>>> import numpy as np
>>> np.set_printoptions(precision=2, suppress=True, linewidth=100, legacy="1.25")
>>> E = np.loadtxt("layer14.csv", delimiter=",")
>>> E
array([[ 0., -6.,  0.],
       [ 6.,  0.,  3.],
       [ 0., -3.,  0.]])
>>> r = np.linalg.matrix_rank(E)
>>> print(r)
2
>>> N = np.linalg.svd(E)[2][r:].T
>>> N[:, 0] / N[np.abs(N[:, 0]).round(6).argmax(), 0]
array([-0.5, -0. ,  1. ])
>>> [int(np.linalg.matrix_rank(E[:i])) for i in range(1, len(E) + 1)]
[1, 2, 2]
>>> np.allclose(E @ N, 0)
True
>>> np.round(E @ N, 2) + 0
array([[0.],
       [0.],
       [0.]])
>>> F = np.loadtxt("w.csv", delimiter=",")
>>> F
array([[1.  , 0.2 , 0.04, 0.01],
       [0.2 , 1.  , 0.2 , 0.04],
       [0.04, 0.2 , 1.  , 0.2 ],
       [0.01, 0.04, 0.2 , 1.  ]])
>>> vals, V = np.linalg.eigh(F)
>>> x0 = np.array([-1, 0, 2, -2])
>>> np.round(V * np.sqrt(vals) @ V.T, 2) + 0
array([[0.99, 0.1 , 0.01, 0.  ],
       [0.1 , 0.99, 0.1 , 0.01],
       [0.01, 0.1 , 0.99, 0.1 ],
       [0.  , 0.01, 0.1 , 0.99]])
>>> V * np.maximum(vals, 0) @ V.T
array([[1.  , 0.2 , 0.04, 0.01],
       [0.2 , 1.  , 0.2 , 0.04],
       [0.04, 0.2 , 1.  , 0.2 ],
       [0.01, 0.04, 0.2 , 1.  ]])
>>> V * np.abs(vals) @ V.T
array([[1.  , 0.2 , 0.04, 0.01],
       [0.2 , 1.  , 0.2 , 0.04],
       [0.04, 0.2 , 1.  , 0.2 ],
       [0.01, 0.04, 0.2 , 1.  ]])
>>> np.round(x0 @ F @ x0 / (x0 @ x0), 2), round(float(vals[0]), 2), round(float(vals[-1]), 2)
(0.81, 0.71, 1.36)
>>> np.linalg.eigvalsh(F[1:, 1:])
array([0.74, 0.96, 1.3 ])
>>> np.poly(F)
array([ 1.  , -4.  ,  5.88, -3.76,  0.88])
>>> np.linalg.eigvals(F)
array([1.36, 1.08, 0.71, 0.85])
>>> round(float(np.linalg.eigvals(F).sum().real), 2)
4.0
>>> round(np.linalg.det(F[::-1]), 2)
0.88
>>> K = np.array([[1.0, 0.0, 0.0, 0.0],
...     [0.0, -1.0, 0.0, 0.0],
...     [0.0, 0.0, 1.0, 0.0],
...     [0.0, 0.0, 0.0, -1.0]])
>>> # equal to its transpose
>>> vals, V = np.linalg.eigh(K)
>>> print(vals.sum(), np.trace(K))
0.0 0.0
>>> (vals > 1e-8).sum(), (vals < -1e-8).sum()
(2, 2)
>>> np.unique(vals.round(6) + 0, return_counts=True)[1]
array([2, 2])
>>> np.linalg.eigvalsh(K @ K)
array([1., 1., 1., 1.])
>>> np.linalg.pinv(K)
array([[ 1.,  0.,  0.,  0.],
       [ 0., -1.,  0.,  0.],
       [ 0.,  0.,  1.,  0.],
       [ 0.,  0.,  0., -1.]])
>>> np.linalg.svd(K, compute_uv=False)
array([1., 1., 1., 1.])
>>> K[:, 0] @ K[:, 2]
0.0
>>> K @ K.T
array([[1., 0., 0., 0.],
       [0., 1., 0., 0.],
       [0., 0., 1., 0.],
       [0., 0., 0., 1.]])
>>> feats = np.loadtxt("arr.csv", delimiter=",")
>>> feats
array([[ 2.,  4.,  1.],
       [ 0.,  0.,  0.],
       [12., 14., 11.],
       [ 6.,  7.,  5.],
       [ 0.,  0.,  0.],
       [ 2.,  0.,  1.],
       [ 0.,  0.,  0.],
       [ 6.,  7.,  5.],
       [ 6.,  5.,  5.],
       [ 0.,  0.,  0.],
       [ 0.,  0.,  0.],
       [ 0.,  0.,  0.],
       [12., 13., 11.],
       [ 8.,  7.,  7.],
       [ 0.,  0.,  0.],
       [ 2.,  3.,  1.],
       [14., 16., 13.],
       [ 0.,  0.,  0.],
       [ 6.,  6.,  5.],
       [ 0.,  0.,  0.],
       [ 4.,  5.,  3.],
       [ 0.,  0.,  0.],
       [ 0.,  0.,  0.],
       [ 2.,  2.,  1.],
       [ 0.,  1.,  0.],
       [10., 12.,  9.],
       [ 0.,  0.,  0.]])
>>> q, V = np.linalg.qr(feats[:, :1])[0], np.linalg.qr(feats[:, 1:])[0]
>>> sigma = np.linalg.svd(q.T @ V, compute_uv=False)
>>> print(np.degrees(np.arccos(sigma.clip(0, 1))))
[3.93]
>>> round(np.linalg.norm(q @ q.T - V @ V.T, 2), 2)
1.0
>>> print((sigma > 0.9).sum())
1
>>> C2 = np.cov(feats, rowvar=False)
>>> np.argsort(-feats.std(axis=0).round(6), kind="stable")
array([1, 0, 2])
>>> print(np.polyfit(feats[:, 2], feats[:, 1], 1))
[1.2 0.3]
>>> x0 = np.array([2, 1, 0])
>>> y = feats @ x0
>>> beta, lr = np.zeros(3), 1 / np.linalg.norm(feats, 2) ** 2
>>> for i in range(150):
...     beta -= lr * feats.T @ (feats @ beta - y)
...     if i % 50 == 0: print(i, round(np.linalg.norm(feats @ beta - y), 2))
... 
0 1.93
50 1.84
100 1.77
>>> round(float(np.linalg.cond(feats)), 2)
35.07
